$ python -q
>>> import numpy as np
>>> np.set_printoptions(suppress=True, linewidth=140)
>>> def rd(a):
...     return np.round(a, 4) + 0
... 
>>> rng = np.random.default_rng(28465)
>>> feats = np.eye(11, dtype=int)[rng.permutation(11)] * np.array([1, -1, -1, -3, 0, 2, -2, -3, -1, 2, -2])
>>> print(feats)
[[ 0 -1  0  0  0  0  0  0  0  0  0]
 [ 0  0  0 -3  0  0  0  0  0  0  0]
 [ 0  0  0  0  0  0 -2  0  0  0  0]
 [ 0  0  0  0  0  2  0  0  0  0  0]
 [ 1  0  0  0  0  0  0  0  0  0  0]
 [ 0  0  0  0  0  0  0 -3  0  0  0]
 [ 0  0  0  0  0  0  0  0  0  0  0]
 [ 0  0  0  0  0  0  0  0 -1  0  0]
 [ 0  0  0  0  0  0  0  0  0  0 -2]
 [ 0  0 -1  0  0  0  0  0  0  0  0]
 [ 0  0  0  0  0  0  0  0  0  2  0]]
>>> print(feats - feats[0])
[[ 0  0  0  0  0  0  0  0  0  0  0]
 [ 0  1  0 -3  0  0  0  0  0  0  0]
 [ 0  1  0  0  0  0 -2  0  0  0  0]
 [ 0  1  0  0  0  2  0  0  0  0  0]
 [ 1  1  0  0  0  0  0  0  0  0  0]
 [ 0  1  0  0  0  0  0 -3  0  0  0]
 [ 0  1  0  0  0  0  0  0  0  0  0]
 [ 0  1  0  0  0  0  0  0 -1  0  0]
 [ 0  1  0  0  0  0  0  0  0  0 -2]
 [ 0  1 -1  0  0  0  0  0  0  0  0]
 [ 0  1  0  0  0  0  0  0  0  2  0]]
>>> print(feats.sum(axis=0))
[ 1 -1 -1 -3  0  2 -2 -3 -1  2 -2]
>>> print(np.unravel_index(np.abs(feats).argmax(), feats.shape))
(np.int64(1), np.int64(3))
>>> print(feats.sum(axis=1))
[-1 -3 -2  2  1 -3  0 -1 -2 -1  2]
>>> print(np.count_nonzero(feats))
10
>>> print(rd(feats @ np.linalg.pinv(feats) @ feats))
[[ 0. -1.  0.  0.  0.  0.  0.  0.  0.  0.  0.]
 [ 0.  0.  0. -3.  0.  0.  0.  0.  0.  0.  0.]
 [ 0.  0.  0.  0.  0.  0. -2.  0.  0.  0.  0.]
 [ 0.  0.  0.  0.  0.  2.  0.  0.  0.  0.  0.]
 [ 1.  0.  0.  0.  0.  0.  0.  0.  0.  0.  0.]
 [ 0.  0.  0.  0.  0.  0.  0. -3.  0.  0.  0.]
 [ 0.  0.  0.  0.  0.  0.  0.  0.  0.  0.  0.]
 [ 0.  0.  0.  0.  0.  0.  0.  0. -1.  0.  0.]
 [ 0.  0.  0.  0.  0.  0.  0.  0.  0.  0. -2.]
 [ 0.  0. -1.  0.  0.  0.  0.  0.  0.  0.  0.]
 [ 0.  0.  0.  0.  0.  0.  0.  0.  0.  2.  0.]]
>>> print(np.unique(feats.round(6), axis=0).shape)
(11, 11)
>>> print(np.linalg.lstsq(feats[:-1].T, feats[-1])[2])
9
>>> left, sv, VT = np.linalg.svd(feats)
>>> V = VT[:(sv > 1e-8).sum()]
>>> x0 = feats[6] + 4 * feats[3] + rng.integers(2) * np.eye(11)[5]
>>> print(x0)
[0. 0. 0. 0. 0. 8. 0. 0. 0. 0. 0.]
>>> print(rd(np.linalg.norm(x0 - V.T @ V @ x0)))
0.0
>>> J = np.loadtxt("w.csv", delimiter=",")
>>> print(J)
[[0. 1. 0. 0. 0. 0. 0. 0. 0. 0. 0.]
 [1. 0. 0. 0. 0. 0. 1. 1. 0. 0. 0.]
 [0. 0. 0. 0. 1. 0. 0. 1. 0. 0. 0.]
 [0. 0. 0. 0. 0. 0. 0. 1. 0. 0. 0.]
 [0. 0. 1. 0. 0. 0. 0. 1. 0. 0. 0.]
 [0. 0. 0. 0. 0. 0. 1. 0. 0. 0. 0.]
 [0. 1. 0. 0. 0. 1. 0. 0. 0. 0. 0.]
 [0. 1. 1. 1. 1. 0. 0. 0. 1. 1. 0.]
 [0. 0. 0. 0. 0. 0. 0. 1. 0. 0. 0.]
 [0. 0. 0. 0. 0. 0. 0. 1. 0. 0. 0.]
 [0. 0. 0. 0. 0. 0. 0. 0. 0. 0. 0.]]
>>> ev, V = np.linalg.eigh(J)
>>> x0 = np.array([2, 1, 3, 3, 3, 2, 3, 3, 1, 3, 3])
>>> print(rd(np.linalg.eigvalsh(J[1:, 1:])))
[-2.3834 -1.3069 -1.      0.      0.      0.      0.      0.6021  1.3762  2.712 ]
>>> W0 = np.load("block15.npy")
>>> print(W0)
[[ -0.2738   0.3828   0.0266   0.1851   0.182    0.1701]
 [ -6.6908   6.666    1.2111   6.6969   7.7801   7.799 ]
 [-12.3532  12.4264   2.0264  12.3471  14.4245  14.2854]
 [  4.1812  -4.1758  -0.6712  -4.035   -4.611   -4.7333]
 [ -0.9253   0.8794   0.1974   0.8188   1.042    0.8656]
 [ -3.7387   3.7524   0.6783   3.7134   4.2008   4.2347]
 [ -3.1618   3.1682   0.4849   3.0705   3.5645   3.654 ]
 [  3.4099  -3.5818  -0.5926  -3.5806  -4.1374  -4.2051]
 [  5.0233  -5.2878  -0.8681  -4.9699  -6.2268  -6.2176]
 [  1.3241  -1.2954  -0.1717  -1.3051  -1.4552  -1.5868]
 [  1.9596  -2.0483  -0.3691  -1.9264  -2.3563  -2.209 ]
 [  4.6595  -4.8776  -0.9435  -4.8839  -5.6866  -5.818 ]
 [  7.3735  -7.2672  -1.2799  -7.3555  -8.5846  -8.6974]
 [ -2.4159   2.444    0.4266   2.4028   2.6593   2.7382]
 [  7.3526  -7.5951  -1.2694  -7.5543  -8.7627  -8.6906]]
>>> cent = W0[[11, 2]].astype(float)
>>> for _ in range(7):
...     idx = np.linalg.norm(W0[:, None] - cent, axis=-1).argmin(axis=1)
...     cent = np.array([W0[idx == j].mean(axis=0) for j in range(2)])
... 
>>> print(idx)
[0 1 1 0 0 0 0 0 0 0 0 0 0 0 0]
>>> print(np.bincount(idx))
[13  2]
>>> print(np.abs(cent[1] - cent[0]).argmax())
4
>>> print(rd(cent[1] - cent[0]))
[-11.4272  11.5079   1.9535  11.4774  13.4232  13.388 ]
>>> print(rd(cent))
[[ 1.9052 -1.9617 -0.3347 -1.9554 -2.3209 -2.3458]
 [-9.522   9.5462  1.6188  9.522  11.1023 11.0422]]
